$ ipython --no-banner

In [1]: import numpy as np

In [2]: np.set_printoptions(precision=2, suppress=True, linewidth=140)

In [3]: tidy = lambda a: np.round(a, 2) + 0

In [4]: F = np.load("run13.npy")

In [5]: tidy(F)
Out[5]: 
array([[0.24, 0.18, 0.18, 0.18, 0.12, 0.06, 0.06],
       [0.  , 0.17, 0.08, 0.08, 0.25, 0.17, 0.25],
       [0.23, 0.15, 0.15, 0.  , 0.23, 0.15, 0.08],
       [0.07, 0.2 , 0.13, 0.13, 0.2 , 0.2 , 0.07],
       [0.21, 0.07, 0.14, 0.14, 0.21, 0.07, 0.14],
       [0.29, 0.  , 0.14, 0.14, 0.14, 0.29, 0.  ],
       [0.18, 0.06, 0.06, 0.18, 0.18, 0.12, 0.24]])

In [6]: def softmax(z):
   ...:     e = np.exp(z - z.max(axis=-1, keepdims=True))
   ...:     return e / e.sum(axis=-1, keepdims=True)
   ...: 

In [7]: tidy(softmax(F[0] + -1))
Out[7]: array([0.16, 0.15, 0.15, 0.15, 0.14, 0.13, 0.13])

In [8]: tidy(softmax(F[0]))
Out[8]: array([0.16, 0.15, 0.15, 0.15, 0.14, 0.13, 0.13])

In [9]: S = F @ F.T / np.sqrt(7)

In [10]: tidy(softmax(S))
Out[10]: 
array([[0.14, 0.14, 0.14, 0.14, 0.14, 0.14, 0.14],
       [0.14, 0.15, 0.14, 0.14, 0.14, 0.14, 0.14],
       [0.14, 0.14, 0.14, 0.14, 0.14, 0.14, 0.14],
       [0.14, 0.14, 0.14, 0.14, 0.14, 0.14, 0.14],
       [0.14, 0.14, 0.14, 0.14, 0.14, 0.14, 0.14],
       [0.14, 0.14, 0.14, 0.14, 0.14, 0.15, 0.14],
       [0.14, 0.14, 0.14, 0.14, 0.14, 0.14, 0.14]])

In [11]: q, vecs = np.linalg.qr(F[:, :1])[0], np.linalg.qr(F[:, 1:])[0]

In [12]: sv = np.linalg.svd(q.T @ vecs, compute_uv=False)

In [13]: (sv > 0.9).sum()
Out[13]: np.int64(1)

In [14]: tidy(sv)
Out[14]: array([0.98])

In [15]: tidy(np.linalg.norm(q @ q.T - vecs @ vecs.T, 2))
Out[15]: np.float64(1.0)

In [16]: t3 = np.stack([F, -3 * F, F[::-1]])

In [17]: tidy(t3.sum(axis=0))
Out[17]: 
array([[-0.29, -0.29, -0.29, -0.18, -0.06,  0.  ,  0.12],
       [ 0.29, -0.33, -0.02, -0.02, -0.36, -0.05, -0.5 ],
       [-0.25, -0.24, -0.16,  0.14, -0.25, -0.24, -0.01],
       [-0.07, -0.2 , -0.13, -0.13, -0.2 , -0.2 , -0.07],
       [-0.2 ,  0.01, -0.13, -0.29, -0.2 ,  0.01, -0.21],
       [-0.57,  0.17, -0.2 , -0.2 , -0.04, -0.4 ,  0.25],
       [-0.12,  0.06,  0.06, -0.18, -0.24, -0.18, -0.41]])

In [18]: t3.shape
Out[18]: (3, 7, 7)

In [19]: tidy(np.linalg.norm(t3, axis=(1, 2)))
Out[19]: array([1.13, 3.38, 1.13])

In [20]: np.linalg.matrix_rank(t3)
Out[20]: array([7, 7, 7])

In [21]: (t3 @ F.T).shape
Out[21]: (3, 7, 7)

In [22]: W2 = np.array([[-1, 0, 3, -1, 1, -2, -1, -3, -1, 1, -3, -3],
    ...:     [1, -2, -1, 2, -1, -2, -1, -1, -1, -1, -2, 1],
    ...:     [-2, -2, -2, 2, -1, -3, 0, 1, -3, 2, 1, 3],
    ...:     [2, -3, 0, -1, 0, 0, 0, 2, -3, 1, 1, -2],
    ...:     [-1, 1, 1, -3, -1, 0, 0, -2, 1, 3, -3, -3],
    ...:     [-2, -2, 3, 2, -1, 2, 2, -1, -1, 3, 2, -1],
    ...:     [-2, 1, -1, -3, -3, -1, 1, -2, -2, 1, -2, -1],
    ...:     [0, 0, -2, 0, -1, 0, -2, -1, 2, -2, -3, 1],
    ...:     [1, -1, 3, -3, -2, -2, -2, -3, 0, 0, -3, 1],
    ...:     [1, 0, 3, -1, -3, 3, -2, 3, 1, 2, 2, 1],
    ...:     [2, 3, 2, -2, 0, 2, 0, -1, 1, 3, 2, 0],
    ...:     [-1, -3, 0, 2, -3, -1, 3, 2, 0, 2, 0, 1]])

In [23]: rng = np.random.default_rng(57289)

In [24]: J = (rng.random((10, 12)) < 0.25) @ W2

In [25]: J
Out[25]: 
array([[  0,  -1,   6,  -4,  -1,  -4,  -3,  -6,  -1,   1,  -6,  -2],
       [  0,  -8,   8,   2, -10,   0,   0,   0,  -1,   6,  -1,   3],
       [  0,   1,   4,  -4,  -9,   3,   2,   2,   0,   8,   2,   1],
       [ -1,  -3,   1,   0,  -6,  -2,  -3,   1,  -2,   6,  -2,   2],
       [ -5,  -3,   2,   1,  -3,  -1,   2,  -2,  -3,   8,   0,  -1],
       [ -2,  -3,  -2,   1,  -3,  -5,  -1,  -2,  -3,   4,  -4,   1],
       [  0,  -5,   3,  -2,  -7,  -5,   0,  -4,   0,   4,  -8,   0],
       [  4,   2,   6,  -6,  -6,   3,  -6,  -2,   4,   3,  -2,   3],
       [  2,   1,   4,  -1,   0,  -2,  -2,  -5,  -1,   3,  -3,  -2],
       [ -1,   1,   6, -10,  -9,   0,  -3,  -4,   0,   6,  -6,  -2]])

In [26]: M2 = J / np.linalg.norm(J, axis=1, keepdims=True)

In [27]: gram = M2 @ M2.T

In [28]: tidy(np.linalg.norm(M2, axis=1))
Out[28]: array([1., 1., 1., 1., 1., 1., 1., 1., 1., 1.])

In [29]: (np.abs(gram) > 0.9).astype(int)
Out[29]: 
array([[1, 0, 0, 0, 0, 0, 0, 0, 0, 0],
       [0, 1, 0, 0, 0, 0, 0, 0, 0, 0],
       [0, 0, 1, 0, 0, 0, 0, 0, 0, 0],
       [0, 0, 0, 1, 0, 0, 0, 0, 0, 0],
       [0, 0, 0, 0, 1, 0, 0, 0, 0, 0],
       [0, 0, 0, 0, 0, 1, 0, 0, 0, 0],
       [0, 0, 0, 0, 0, 0, 1, 0, 0, 0],
       [0, 0, 0, 0, 0, 0, 0, 1, 0, 0],
       [0, 0, 0, 0, 0, 0, 0, 0, 1, 0],
       [0, 0, 0, 0, 0, 0, 0, 0, 0, 1]])

In [30]: np.argwhere(np.triu(np.abs(gram) > 0.95, 1))
Out[30]: array([], shape=(0, 2), dtype=int64)
